$ python -q
>>> import numpy as np
>>> np.set_printoptions(suppress=True, linewidth=140)
>>> mat = np.load("block0.npy")
>>> print(mat)
[[ 0.998  0.033 -0.022]
 [ 0.981  0.015  0.011]
 [ 0.995  0.01   0.041]
 [ 0.985  0.009  0.017]
 [ 0.986 -0.031  0.036]
 [ 0.99   0.047  0.013]
 [ 0.963  0.02   0.037]
 [ 1.013 -0.009 -0.005]
 [ 1.005 -0.02   0.011]
 [ 0.96   0.028 -0.023]
 [ 1.021 -0.005 -0.002]
 [ 0.982  0.012  0.004]
 [ 0.97   0.005  0.006]
 [ 1.031  0.013  0.028]
 [ 0.977 -0.016 -0.014]
 [ 0.983  0.001 -0.034]
 [ 1.01   0.003 -0.031]
 [ 1.028 -0.022 -0.009]
 [ 1.005 -0.009  0.006]
 [ 0.004  0.985  1.006]
 [-0.03   1.006  1.006]
 [ 0.019  1.017  0.998]
 [-0.022  0.979  1.036]
 [ 0.014  1.02   1.011]
 [-0.018  1.006  0.982]
 [ 0.012  1.015  1.014]
 [-0.031  0.983  1.033]
 [-0.007  1.021  1.006]
 [ 0.031  0.994  1.002]
 [ 0.005  1.035  0.991]
 [-0.024  1.01   1.   ]
 [-0.013  0.993  0.959]
 [-0.052  1.02   0.991]
 [ 0.013  0.995  1.024]
 [ 0.019  1.001  0.99 ]
 [-0.02   1.006  1.007]
 [-0.042  0.965  0.959]
 [ 0.029  1.003  0.976]]
>>> U, sigma, vt = np.linalg.svd(mat, full_matrices=False)
>>> print(np.allclose(U * sigma @ vt, mat))
True
>>> print(np.round(vt @ vt.T, 3) + 0)
[[1. 0. 0.]
 [0. 1. 0.]
 [0. 0. 1.]]
>>> print(np.abs(U[:, 0]).round(6).argmax())
23
>>> print(U.shape, sigma.shape, vt.shape)
(38, 3) (3,) (3, 3)
>>> print(np.round(np.abs(vt[0]), 3))
[0.003 0.708 0.706]
>>> print(np.round(U.T @ U, 3) + 0)
[[1. 0. 0.]
 [0. 1. 0.]
 [0. 0. 1.]]
>>> print(sigma.round(3))
[6.173 4.334 0.122]
>>> print(np.round(sigma / sigma[0], 3))
[1.    0.702 0.02 ]
>>> print(np.round(np.cumsum(sigma ** 2) / np.sum(sigma ** 2), 3))
[0.67 1.   1.  ]
>>> labels = mat[:, 1] > np.median(mat[:, 1])
>>> u = mat[labels].mean(axis=0) - mat[~labels].mean(axis=0)
>>> print(labels.astype(int))
[0 0 0 0 0 0 0 0 0 0 0 0 0 0 0 0 0 0 0 1 1 1 1 1 1 1 1 1 1 1 1 1 1 1 1 1 1 1]
>>> rng = np.random.default_rng(40)
>>> labels = rng.integers(0, 2, 4)
>>> W0 = np.array([[-1, -3, 2, -3], [1, -2, 0, 2], [3, -3, 2, -2], [1, 0, 1, 0]]) * (labels[:, None] == labels)
>>> print(W0)
[[-1 -3  0 -3]
 [ 1 -2  0  2]
 [ 0  0  2  0]
 [ 1  0  0  0]]
>>> # splits into 2 blocks
>>> print(np.round(np.sort(np.linalg.eigvals(W0).real), 3))
[-2.  -0.5 -0.5  2. ]
>>> print((np.linalg.matrix_power((W0 != 0) + (W0.T != 0) + np.eye(4), 4) > 0).astype(int))
[[1 1 0 1]
 [1 1 0 1]
 [0 0 1 0]
 [1 1 0 1]]
>>> print(round(np.linalg.det(W0), 3))
-24.0
